% python3 -q
>>> import numpy as np
>>> import numpy.linalg as la
>>> np.set_printoptions(precision=1, suppress=True, linewidth=140)
>>> K = np.loadtxt("a.csv", delimiter=",")
>>> K
array([[0., 0., 1., 1., 1., 1.],
       [0., 0., 1., 0., 1., 1.],
       [1., 1., 0., 1., 1., 1.],
       [1., 0., 1., 0., 1., 1.],
       [1., 1., 1., 1., 0., 1.],
       [1., 1., 1., 1., 1., 0.]])
>>> # symmetric, so the eigenvalues are real
>>> (K + K.T) / 2
array([[0., 0., 1., 1., 1., 1.],
       [0., 0., 1., 0., 1., 1.],
       [1., 1., 0., 1., 1., 1.],
       [1., 0., 1., 0., 1., 1.],
       [1., 1., 1., 1., 0., 1.],
       [1., 1., 1., 1., 1., 0.]])
>>> np.round(np.abs(la.eigvals(K)).max(), 1)
np.float64(4.4)
>>> np.trace(K)
np.float64(0.0)
>>> np.sort(np.abs(la.eigvals(K)))
array([0.4, 1. , 1. , 1. , 1.8, 4.4])
>>> E = np.array([[0, 1, 0, 0, 1, 0, 1, 0],
...     [1, 0, 0, 1, 0, 1, 0, 0],
...     [0, 0, 0, 0, 0, 0, 0, 0],
...     [0, 1, 0, 0, 0, 0, 0, 0],
...     [1, 0, 0, 0, 0, 0, 0, 0],
...     [0, 1, 0, 0, 0, 0, 0, 0],
...     [1, 0, 0, 0, 0, 0, 0, 0],
...     [0, 0, 0, 0, 0, 0, 0, 0]])
>>> left, sigma, Vt = la.svd(E)
>>> V = Vt[:(sigma > 1e-8).sum()]
>>> rng = np.random.default_rng(87)
>>> vec = E[4] + -2 * E[5] + rng.integers(2) * np.eye(8)[7]
>>> vec
array([ 1., -2.,  0.,  0.,  0.,  0.,  0.,  1.])
>>> la.matrix_rank(np.vstack([E, vec]))
np.int64(5)
>>> np.round(V.T @ V, 1) + 0
array([[1. , 0. , 0. , 0. , 0. , 0. , 0. , 0. ],
       [0. , 1. , 0. , 0. , 0. , 0. , 0. , 0. ],
       [0. , 0. , 0. , 0. , 0. , 0. , 0. , 0. ],
       [0. , 0. , 0. , 0.5, 0. , 0.5, 0. , 0. ],
       [0. , 0. , 0. , 0. , 0.5, 0. , 0.5, 0. ],
       [0. , 0. , 0. , 0.5, 0. , 0.5, 0. , 0. ],
       [0. , 0. , 0. , 0. , 0.5, 0. , 0.5, 0. ],
       [0. , 0. , 0. , 0. , 0. , 0. , 0. , 0. ]])
>>> print(np.round(np.diag(V.T @ V), 1) + 0)
[1.  1.  0.  0.5 0.5 0.5 0.5 0. ]
>>> print(la.cond(E) > 100)
True
>>> [round(float(x), 1) for x in la.svd(E, compute_uv=False)[:3]]
[2.0, 2.0, 1.0]
>>> np.argsort(-la.norm(E, axis=0).round(6), kind="stable")[:3]
array([0, 1, 3])
>>> vec = np.array([-1, -2, 3, -2, 2, 0, -3, -1])
>>> E @ vec
array([-3, -3,  0, -2, -1, -2, -1,  0])
>>> E @ np.ones(8)
array([3., 3., 0., 1., 1., 1., 1., 0.])
>>> E @ (2 * vec)
array([-6, -6,  0, -4, -2, -4, -2,  0])
>>> np.einsum("ij,j->i", E, vec)
array([-3, -3,  0, -2, -1, -2, -1,  0])
>>> la.norm(E @ vec) <= la.norm(E, 2) * la.norm(vec) + 1e-9
np.True_
>>> (E @ vec).argmax()
np.int64(2)
>>> m1 = rng.normal(size=(33, 5)) + 10 * np.array([0, 0, 2, 3, 3])
>>> m1.round(1) + 0
array([[-0.1,  0.5, 21.6, 29.3, 29.4],
       [ 0.8,  0. , 21.6, 29. , 29.2],
       [ 0. , -0.5, 21.9, 30.1, 28.9],
       [ 0.6, -1.4, 20.7, 29.6, 29.3],
       [-0.3, -1.3, 19.1, 28.9, 30.8],
       [ 0.9, -1.2, 19.3, 29.9, 31.1],
       [ 0. , -0.1, 19.7, 28.8, 29.9],
       [ 0.2, -0.4, 20.3, 31. , 29.3],
       [ 0.7,  0.9, 20.1, 28.4, 31.8],
       [-0.4,  1. , 20. , 29.5, 29.7],
       [ 0.2,  2.1, 21.4, 29.7, 30.3],
       [-1.1, -0.9, 20.8, 30.1, 29.6],
       [ 0.1,  0. , 18.9, 29.6, 29.7],
       [-0.5, -0.7, 20.4, 29.6, 30.5],
       [-2. , -2.3, 21. , 30.4, 28.9],
       [ 0.7, -0.2, 20.7, 30.4, 27.8],
       [-0.2,  1.1, 21.9, 29.4, 30.7],
       [ 0. , -0.7, 19.3, 30.3, 29.8],
       [ 0.2,  1.4, 21.1, 30.3, 29.5],
       [-1. ,  0.5, 20.7, 31.3, 30.1],
       [-0.4, -0.1, 19.8, 28.6, 29.8],
       [ 1.5,  0.7, 19.9, 28.9, 31.4],
       [ 0.6,  1.8, 18.8, 31.3, 31. ],
       [ 0.7,  1.2, 19.5, 29.1, 29.5],
       [-0.5,  0.5, 19.1, 30.1, 30.3],
       [-0.5,  0. , 19.9, 30.8, 29.9],
       [-0.3, -0.1, 22.1, 28.4, 30.6],
       [ 0. ,  0.6, 19.9, 31.6, 30.9],
       [-0.2,  0.3, 20.4, 30.9, 31.1],
       [ 0.2, -0.5, 19.5, 28.5, 29.6],
       [-0.3, -1.1, 18. , 29.2, 29.3],
       [-0.5,  0.7, 19.1, 31.8, 29.6],
       [ 1.3,  1.2, 20. , 29.1, 30.1]])
>>> np.all(la.eigvalsh(E) > 0)
np.False_
>>> [round(float(la.det(E[:i, :i])), 2) + 0 for i in range(1, 9)]
[0.0, -1.0, 0.0, 0.0, 0.0, 0.0, 0.0, 0.0]
>>> cen = (m1 - m1.mean(axis=0)) / m1.std(axis=0)
>>> cen.std(axis=0)
array([1., 1., 1., 1., 1.])
>>> coef = la.lstsq(np.delete(cen, 2, axis=1), cen[:, 2])[0]
>>> coef
array([-0.2,  0.3, -0.2, -0.3])
>>> np.round(1 - np.var(cen[:, 2] - np.delete(cen, 2, axis=1) @ coef), 1)
np.float64(0.1)
>>> vec = np.array([2, 2, 0, 2, 2])
>>> rhs = m1 @ vec
>>> np.round(la.pinv(m1) @ m1, 1) + 0
array([[1., 0., 0., 0., 0.],
       [0., 1., 0., 0., 0.],
       [0., 0., 1., 0., 0.],
       [0., 0., 0., 1., 0.],
       [0., 0., 0., 0., 1.]])
>>> print(np.round(la.solve(m1.T @ m1, m1.T @ rhs), 1) + 0)
[2. 2. 0. 2. 2.]
>>> rhs = rhs + 0.1 * rng.normal(size=33)
>>> rhs
array([118.1, 117.9, 116.8, 116.1, 115.9, 121.5, 117.1, 120.1, 123.7, 119.5, 124.5, 115.7, 118.7, 117.9, 109.8, 117.3, 122.1, 118.5, 122.7,
       121.7, 115.8, 124.8, 129.4, 121.3, 120.7, 120.4, 117. , 126.3, 124.1, 115.8, 114.4, 123.1, 123.7])
>>> coef, *_ = la.lstsq(m1, rhs)
>>> print(round(float(la.norm(rhs - m1 @ coef)), 1))
0.5
>>> coef.round(1) + 0
array([2., 2., 0., 2., 2.])
>>> [round(float(la.norm(la.solve(m1.T @ m1 + lam * np.eye(5), m1.T @ rhs))), 2) for lam in (0, 1, 10, 100)]
[4.0, 3.92, 3.46, 2.67]
>>> np.round(m1.T @ (rhs - m1 @ coef), 1) + 0
array([0., 0., 0., 0., 0.])
>>> print((E != 0).astype(int))
[[0 1 0 0 1 0 1 0]
 [1 0 0 1 0 1 0 0]
 [0 0 0 0 0 0 0 0]
 [0 1 0 0 0 0 0 0]
 [1 0 0 0 0 0 0 0]
 [0 1 0 0 0 0 0 0]
 [1 0 0 0 0 0 0 0]
 [0 0 0 0 0 0 0 0]]
>>> np.flatnonzero(la.matrix_power((E != 0) + (E.T != 0) + np.eye(8), 8)[6])
array([0, 1, 3, 4, 5, 6])
>>> E @ E
array([[3, 0, 0, 1, 0, 1, 0, 0],
       [0, 3, 0, 0, 1, 0, 1, 0],
       [0, 0, 0, 0, 0, 0, 0, 0],
       [1, 0, 0, 1, 0, 1, 0, 0],
       [0, 1, 0, 0, 1, 0, 1, 0],
       [1, 0, 0, 1, 0, 1, 0, 0],
       [0, 1, 0, 0, 1, 0, 1, 0],
       [0, 0, 0, 0, 0, 0, 0, 0]])
>>> data = np.load("sample16.npy")
>>> data
array([[3., 0., 0., 0., 2., 2., 0., 2., 2., 0.],
       [0., 3., 2., 2., 0., 0., 2., 0., 0., 2.],
       [0., 2., 3., 2., 0., 0., 2., 0., 0., 2.],
       [0., 2., 2., 3., 0., 0., 2., 0., 0., 2.],
       [2., 0., 0., 0., 3., 2., 0., 2., 2., 0.],
       [2., 0., 0., 0., 2., 3., 0., 2., 2., 0.],
       [0., 2., 2., 2., 0., 0., 3., 0., 0., 2.],
       [2., 0., 0., 0., 2., 2., 0., 3., 2., 0.],
       [2., 0., 0., 0., 2., 2., 0., 2., 3., 0.],
       [0., 2., 2., 2., 0., 0., 2., 0., 0., 3.]])
>>> # 2 blocks once reordered
>>> vec = np.array([1, -1, 3, -1, 1, -2, -1, -3, 3, -1])
>>> h1 = np.maximum(data @ vec, 0)
>>> data.T @ h1
array([11.,  2.,  3.,  2., 11., 10.,  2., 10., 13.,  2.])
>>> np.tanh(data @ vec)
array([ 0.8, -1. ,  0.8, -1. ,  0.8, -1. , -1. , -1. ,  1. , -1. ])
>>> np.maximum(data @ vec, 0) - np.maximum(-data @ vec, 0)
array([ 1., -3.,  1., -3.,  1., -2., -3., -3.,  3., -3.])
>>> W0 = np.load("mat.npy")
>>> print(W0)
[[ 0 -2  3 -1 -2  1  0]
 [ 0  0  3  1 -3 -2  1]
 [ 0  0  0  2  2  0 -2]
 [ 0  0  0  0  2 -2  3]
 [ 0  0  0  0  0  0  1]
 [ 0  0  0  0  0  0  1]
 [ 0  0  0  0  0  0  0]]
>>> # null space of dimension 2
>>> rk = la.matrix_rank(W0)
>>> print(rk)
5
>>> null = la.svd(W0)[2][rk:].T
>>> np.round(W0 @ null, 1) + 0
array([[0., 0.],
       [0., 0.],
       [0., 0.],
       [0., 0.],
       [0., 0.],
       [0., 0.],
       [0., 0.]])
>>> null.shape
(7, 2)
>>> [int(la.matrix_rank(W0[:i])) for i in range(1, len(W0) + 1)]
[1, 2, 3, 4, 5, 5, 5]
>>> [int(la.matrix_rank(la.matrix_power(W0, p))) for p in range(1, 8)]
[5, 3, 2, 1, 0, 0, 0]
>>> mat = np.array([[4, 2, 4, 5, 4, 3, 5],
...     [3, 3, 4, 0, 0, 4, 4],
...     [1, 4, 4, 3, 5, 5, 4],
...     [2, 4, 4, 1, 4, 2, 4],
...     [0, 2, 3, 1, 3, 0, 0],
...     [0, 0, 2, 4, 5, 0, 5],
...     [5, 1, 1, 1, 3, 5, 0],
...     [3, 4, 1, 1, 1, 0, 2],
...     [3, 3, 5, 0, 2, 2, 2]])
>>> mat
array([[4, 2, 4, 5, 4, 3, 5],
       [3, 3, 4, 0, 0, 4, 4],
       [1, 4, 4, 3, 5, 5, 4],
       [2, 4, 4, 1, 4, 2, 4],
       [0, 2, 3, 1, 3, 0, 0],
       [0, 0, 2, 4, 5, 0, 5],
       [5, 1, 1, 1, 3, 5, 0],
       [3, 4, 1, 1, 1, 0, 2],
       [3, 3, 5, 0, 2, 2, 2]])
>>> M2 = np.c_[mat[:, :2] @ np.array([[-1, -3], [0, 2]]), np.array([1, 2, 0, 1, 1, 2, 3, 0, 3])]
>>> M2
array([[ -4,  -8,   1],
       [ -3,  -3,   2],
       [ -1,   5,   0],
       [ -2,   2,   1],
       [  0,   4,   1],
       [  0,   0,   2],
       [ -5, -13,   3],
       [ -3,  -1,   0],
       [ -3,  -3,   3]])
>>> np.round(la.lstsq(mat, M2[:, 0])[0], 1) + 0
array([-1.,  0.,  0.,  0.,  0.,  0.,  0.])
>>> print(la.matrix_rank(np.c_[mat, M2]))
8
>>> la.matrix_rank(M2)
np.int64(3)
>>> vec = np.array([3, 1, -2])
>>> rhs = M2 @ vec
>>> la.lstsq(M2, rhs)[0]
array([ 3.,  1., -2.])
>>> np.round(la.pinv(M2) @ M2, 1) + 0
array([[1., 0., 0.],
       [0., 1., 0.],
       [0., 0., 1.]])
>>> rhs = rhs + 0.3 * rng.normal(size=9)
>>> print(rhs)
[-22.2 -16.4   2.   -5.7   1.3  -4.1 -33.4  -9.4 -18.3]
>>> coef, *_ = la.lstsq(M2, rhs)
>>> print(np.round(M2.T @ (rhs - M2 @ coef), 1) + 0)
[0. 0. 0.]
>>> coef
array([ 2.9,  1. , -2.2])
